$ python3 -q
>>> import numpy as np
>>> np.set_printoptions(precision=2, suppress=True, linewidth=200, floatmode="fixed")
>>> m1 = np.load("out14.npy")
>>> m1
array([[-1.00,  1.00,  3.00],
       [ 1.00, -1.00,  3.00],
       [ 3.00,  3.00,  7.00]])
>>> u = np.array([2, 1])
>>> np.array([np.convolve(row, u, "same") for row in m1])
array([[-2.00,  1.00,  7.00],
       [ 2.00, -1.00,  5.00],
       [ 6.00,  9.00, 17.00]])
>>> np.correlate(m1[2], m1[1], "full")
array([ 9.00,  6.00, 21.00, -4.00,  7.00])
>>> m1.sum(axis=0)
array([ 3.00,  3.00, 13.00])
>>> P = np.triu(np.array([[0, 0, 3], [2, 1, 2], [-3, -2, 1]]), 1) + np.eye(3)
>>> out = P @ m1 @ np.linalg.inv(P)
>>> np.round(np.linalg.det(out), 2)
np.float64(36.0)
>>> np.trace(out), np.trace(m1)
(np.float64(5.0), np.float64(5.0))
>>> out
array([[  8.00,  10.00, -20.00],
       [  7.00,   5.00, -14.00],
       [  3.00,   3.00,  -8.00]])
>>> cent = np.array([[-2, 2, 2], [0, -3, 1]])
>>> rng = np.random.default_rng(67)
>>> F = rng.normal(size=(18, 2)) @ cent + np.array([3, 2, 4])
>>> F
array([[ 4.15,  0.80,  2.87],
       [ 3.22,  2.90,  3.40],
       [ 0.13,  2.35,  7.71],
       [ 1.97,  1.08,  5.68],
       [ 5.21, -3.03,  2.72],
       [ 4.27,  1.36,  2.53],
       [ 0.54,  8.37,  5.15],
       [ 6.19,  1.98, -0.25],
       [-0.58,  5.67,  7.55],
       [ 1.47,  5.03,  5.03],
       [ 6.53, -2.49,  0.79],
       [ 1.21,  4.50,  5.56],
       [ 1.64,  5.82,  4.54],
       [ 1.69,  0.90,  6.11],
       [ 4.68,  1.89,  1.79],
       [ 3.54,  6.83,  1.67],
       [ 2.54,  3.63,  4.06],
       [ 3.50,  2.41,  3.20]])
>>> P = F @ np.linalg.solve(F.T @ F, F.T)
>>> P @ F[:, 0]
array([ 4.15,  3.22,  0.13,  1.97,  5.21,  4.27,  0.54,  6.19, -0.58,  1.47,  6.53,  1.21,  1.64,  1.69,  4.68,  3.54,  2.54,  3.50])
>>> np.diag(P)
array([0.09, 0.06, 0.27, 0.14, 0.28, 0.08, 0.27, 0.27, 0.23, 0.09, 0.28, 0.10, 0.12, 0.18, 0.11, 0.32, 0.06, 0.06])
>>> np.linalg.matrix_rank(np.eye(18) - P)
np.int64(15)
>>> np.allclose(P @ P, P)
True
>>> out = np.c_[F[:, :1] @ np.array([[-3]]), np.array([0, 2, 2, 0, 0, 0, 1, 2, 0, 0, 0, 0, 1, 0, 0, 1, 0, 0])]
>>> out
array([[-12.44,   0.00],
       [ -9.67,   2.00],
       [ -0.39,   2.00],
       [ -5.91,   0.00],
       [-15.64,   0.00],
       [-12.80,   0.00],
       [ -1.62,   1.00],
       [-18.57,   2.00],
       [  1.74,   0.00],
       [ -4.42,   0.00],
       [-19.58,   0.00],
       [ -3.62,   0.00],
       [ -4.91,   1.00],
       [ -5.07,   0.00],
       [-14.05,   0.00],
       [-10.63,   1.00],
       [ -7.63,   0.00],
       [-10.50,   0.00]])
>>> np.round(np.linalg.lstsq(F, out[:, 0])[0], 2) + 0
array([-3.00,  0.00,  0.00])
>>> np.linalg.matrix_rank(out)
np.int64(2)
>>> E = np.maximum(np.array([[5, -5],
...     [-9, 8],
...     [-8, -9],
...     [-2, -3],
...     [-3, -1],
...     [-8, -4],
...     [3, -4],
...     [1, 4],
...     [9, 5],
...     [-9, -6],
...     [4, -3],
...     [7, 0],
...     [4, -8],
...     [-1, -1],
...     [-1, 5],
...     [-6, -3],
...     [-6, -2],
...     [-2, -2]]) @ np.array([[2, 0, 4], [5, 0, -5]]) + np.array([2, 2, 0]), 0)
>>> E
array([[ 0,  2, 45],
       [24,  2,  0],
       [ 0,  2, 13],
       [ 0,  2,  7],
       [ 0,  2,  0],
       [ 0,  2,  0],
       [ 0,  2, 32],
       [24,  2,  0],
       [45,  2, 11],
       [ 0,  2,  0],
       [ 0,  2, 31],
       [16,  2, 28],
       [ 0,  2, 56],
       [ 0,  2,  1],
       [25,  2,  0],
       [ 0,  2,  0],
       [ 0,  2,  0],
       [ 0,  2,  2]])
>>> out = E + rng.integers(-2, 3, (18, 2)) @ rng.integers(-2, 3, (2, 3))
>>> out
array([[-3,  8, 42],
       [27, -4,  3],
       [-1,  4, 12],
       [ 1,  0,  8],
       [ 0,  2,  0],
       [-2,  6, -2],
       [ 1,  0, 33],
       [25,  0,  1],
       [49, -6, 15],
       [-2,  6, -2],
       [ 1,  0, 32],
       [18, -2, 30],
       [ 0,  2, 56],
       [ 2, -2,  3],
       [24,  4, -1],
       [ 0,  2,  0],
       [-1,  4, -1],
       [-3,  8, -1]])
>>> out - E
array([[-3,  6, -3],
       [ 3, -6,  3],
       [-1,  2, -1],
       [ 1, -2,  1],
       [ 0,  0,  0],
       [-2,  4, -2],
       [ 1, -2,  1],
       [ 1, -2,  1],
       [ 4, -8,  4],
       [-2,  4, -2],
       [ 1, -2,  1],
       [ 2, -4,  2],
       [ 0,  0,  0],
       [ 2, -4,  2],
       [-1,  2, -1],
       [ 0,  0,  0],
       [-1,  2, -1],
       [-3,  6, -3]])
